In [1]: import numpy as np

In [2]: import numpy.linalg as la

In [3]: np.set_printoptions(precision=4, suppress=True, linewidth=100, floatmode="fixed")

In [4]: F = np.load("w.npy")

In [5]: F
Out[5]: 
array([[ 5.0000,  2.0000,  0.0000,  0.0000,  0.0000,  0.0000,  0.0000,  0.0000],
       [ 5.0000, -3.0000, -5.0000,  0.0000,  0.0000,  0.0000,  0.0000,  0.0000],
       [ 4.0000,  4.0000,  1.0000,  0.0000,  0.0000,  0.0000,  0.0000,  0.0000],
       [ 0.0000,  0.0000,  0.0000, -3.0000,  3.0000, -3.0000,  3.0000,  5.0000],
       [ 0.0000,  0.0000,  0.0000, -5.0000,  8.0000,  6.0000,  3.0000,  1.0000],
       [ 0.0000,  0.0000,  0.0000, -6.0000,  9.0000, -7.0000, -1.0000,  6.0000],
       [ 0.0000,  0.0000,  0.0000, -1.0000,  3.0000,  3.0000,  5.0000,  0.0000],
       [ 0.0000,  0.0000,  0.0000, -3.0000,  5.0000,  9.0000,  0.0000,  8.0000]])

In [6]: # 2 groups of indices that never mix

In [7]: T = np.stack([F, -3 * F, F[::-1]])

In [8]: T.shape
Out[8]: (3, 8, 8)

In [9]: la.matrix_rank(T)
Out[9]: array([8, 8, 8])

In [10]: la.matrix_rank(T.reshape(3, -1))
Out[10]: np.int64(2)

In [11]: (T @ F.T).shape
Out[11]: (3, 8, 8)

In [12]: rng = np.random.default_rng(54358)

In [13]: z = rng.permutation(8)

In [14]: B = F[:, z] * rng.choice([-1, 1], 8)

In [15]: B
Out[15]: 
array([[-0.0000, -0.0000, -5.0000,  0.0000, -0.0000, -2.0000,  0.0000, -0.0000],
       [-0.0000, -0.0000, -5.0000, -5.0000, -0.0000,  3.0000,  0.0000, -0.0000],
       [-0.0000, -0.0000, -4.0000,  1.0000, -0.0000, -4.0000,  0.0000, -0.0000],
       [ 3.0000, -3.0000, -0.0000,  0.0000, -3.0000, -0.0000, -3.0000, -5.0000],
       [-6.0000, -8.0000, -0.0000,  0.0000, -3.0000, -0.0000, -5.0000, -1.0000],
       [ 7.0000, -9.0000, -0.0000,  0.0000,  1.0000, -0.0000, -6.0000, -6.0000],
       [-3.0000, -3.0000, -0.0000,  0.0000, -5.0000, -0.0000, -1.0000, -0.0000],
       [-9.0000, -5.0000, -0.0000,  0.0000, -0.0000, -0.0000, -3.0000, -8.0000]])

In [16]: left, _, Vt = la.svd(F.T @ B)

In [17]: np.round(left @ Vt, 4) + 0
Out[17]: 
array([[ 0.0000,  0.0000, -1.0000,  0.0000,  0.0000,  0.0000,  0.0000,  0.0000],
       [ 0.0000,  0.0000,  0.0000,  0.0000,  0.0000, -1.0000,  0.0000,  0.0000],
       [ 0.0000,  0.0000,  0.0000,  1.0000,  0.0000,  0.0000,  0.0000,  0.0000],
       [ 0.0000,  0.0000,  0.0000,  0.0000,  0.0000,  0.0000,  1.0000,  0.0000],
       [ 0.0000, -1.0000,  0.0000,  0.0000,  0.0000,  0.0000,  0.0000,  0.0000],
       [-1.0000,  0.0000,  0.0000,  0.0000,  0.0000,  0.0000,  0.0000,  0.0000],
       [ 0.0000,  0.0000,  0.0000,  0.0000, -1.0000,  0.0000,  0.0000,  0.0000],
       [ 0.0000,  0.0000,  0.0000,  0.0000,  0.0000,  0.0000,  0.0000, -1.0000]])

In [18]: x0 = np.array([1, 1, 0, 0, 0, 2, 2, 1])

In [19]: target = B @ x0

In [20]: c, lr = np.zeros(8), 1 / la.norm(B, 2) ** 2

In [21]: for i in range(20):
    ...:     c -= lr * B.T @ (B @ c - target)
    ...:     if i % 5 == 0: print(i, round(la.norm(B @ c - target), 4))
    ...: 
0 10.0723
5 5.1951
10 2.9524
15 1.9091

In [22]: c
Out[22]: array([ 0.9268,  1.5392,  0.3745, -0.7926,  0.0962,  1.1869,  1.0234,  1.1285])

In [23]: np.round(la.cond(B), 4)
Out[23]: np.float64(32.1169)

In [24]: z = rng.permutation(8)

In [25]: z
Out[25]: array([3, 4, 1, 2, 5, 7, 6, 0])

In [26]: B = F[z][:, z]

In [27]: np.diag(B)
Out[27]: array([-3.0000,  8.0000, -3.0000,  1.0000, -7.0000,  8.0000,  5.0000,  5.0000])

In [28]: W0 = np.array([[-1.0, 3.0, 0.1, -0.2, 0.1],
    ...:     [-0.2, -5.5, 0.2, 0.5, 1.0],
    ...:     [3.0, -1.0, 1.0, -1.1, 1.0],
    ...:     [1.0, 3.5, 1.2, -0.6, 0.7],
    ...:     [1.1, 5.0, 1.9, 1.4, -1.3],
    ...:     [-0.6, 4.0, 0.8, -0.3, 0.9],
    ...:     [2.0, -3.5, -0.9, -0.7, -0.8]])

In [29]: W0
Out[29]: 
array([[-1.0000,  3.0000,  0.1000, -0.2000,  0.1000],
       [-0.2000, -5.5000,  0.2000,  0.5000,  1.0000],
       [ 3.0000, -1.0000,  1.0000, -1.1000,  1.0000],
       [ 1.0000,  3.5000,  1.2000, -0.6000,  0.7000],
       [ 1.1000,  5.0000,  1.9000,  1.4000, -1.3000],
       [-0.6000,  4.0000,  0.8000, -0.3000,  0.9000],
       [ 2.0000, -3.5000, -0.9000, -0.7000, -0.8000]])

In [30]: np.abs(la.svd(W0)[2][-1])
Out[30]: array([0.3000, 0.1118, 0.5885, 0.5835, 0.4590])

In [31]: la.matrix_rank(W0, rtol=0.1)
Out[31]: np.int64(4)

In [32]: round(np.log10(la.cond(W0)))
Out[32]: 2

In [33]: np.round(la.norm(W0, 2) / la.norm(W0), 4)
Out[33]: np.float64(0.8848)

In [34]: np.argsort(-la.norm(W0, axis=0).round(6), kind="stable")[:3]
Out[34]: array([1, 0, 2])

In [35]: [round(float(x), 4) for x in la.svd(W0, compute_uv=False)[:3]]
Out[35]: [10.4669, 4.3182, 2.6711]

In [36]: f = np.array([0, 3])

In [37]: np.cross(W0[0, :3], W0[1, :3])
Out[37]: array([1.1500, 0.1800, 6.1000])

In [38]: np.correlate(W0[0], W0[1], "full")
Out[38]: array([ -1.0000,   2.5000,   1.4000,   5.9500, -16.2800,  -1.1400,   1.1000,  -0.5100,  -0.0200])

In [39]: np.convolve(W0[0], f)
Out[39]: array([ 0.0000, -3.0000,  9.0000,  0.3000, -0.6000,  0.3000])

In [40]: x0 = np.array([1, 7, 4, -5, 9])

In [41]: target = W0 @ x0

In [42]: la.solve(W0.T @ W0, W0.T @ target)
Out[42]: array([ 1.0000,  7.0000,  4.0000, -5.0000,  9.0000])

In [43]: la.lstsq(W0, target)[0]
Out[43]: array([ 1.0000,  7.0000,  4.0000, -5.0000,  9.0000])

In [44]: try:
    ...:     la.solve(W0, target)
    ...: except la.LinAlgError as e:
    ...:     print(e)
    ...: 
Last 2 dimensions of the array must be square

In [45]: np.round(la.pinv(W0) @ W0, 4) + 0
Out[45]: 
array([[1.0000, 0.0000, 0.0000, 0.0000, 0.0000],
       [0.0000, 1.0000, 0.0000, 0.0000, 0.0000],
       [0.0000, 0.0000, 1.0000, 0.0000, 0.0000],
       [0.0000, 0.0000, 0.0000, 1.0000, 0.0000],
       [0.0000, 0.0000, 0.0000, 0.0000, 1.0000]])

In [46]: target
Out[46]: array([ 22.3000, -31.4000,  14.5000,  39.6000,  25.0000,  40.2000, -29.8000])

In [47]: target = target + 0.05 * rng.normal(size=7)

In [48]: target
Out[48]: array([ 22.2892, -31.4481,  14.5667,  39.6334,  25.0251,  40.1870, -29.7519])

In [49]: c, *_ = la.lstsq(W0, target)

In [50]: [round(float(la.norm(la.solve(W0.T @ W0 + lam * np.eye(5), W0.T @ target))), 2) for lam in (0, 1, 10, 100)]
Out[50]: [13.12, 12.02, 8.11, 3.77]

In [51]: round(float(la.norm(target - W0 @ c)), 4)
Out[51]: 0.0099

In [52]: np.round(W0.T @ (target - W0 @ c), 4) + 0
Out[52]: array([0.0000, 0.0000, 0.0000, 0.0000, 0.0000])
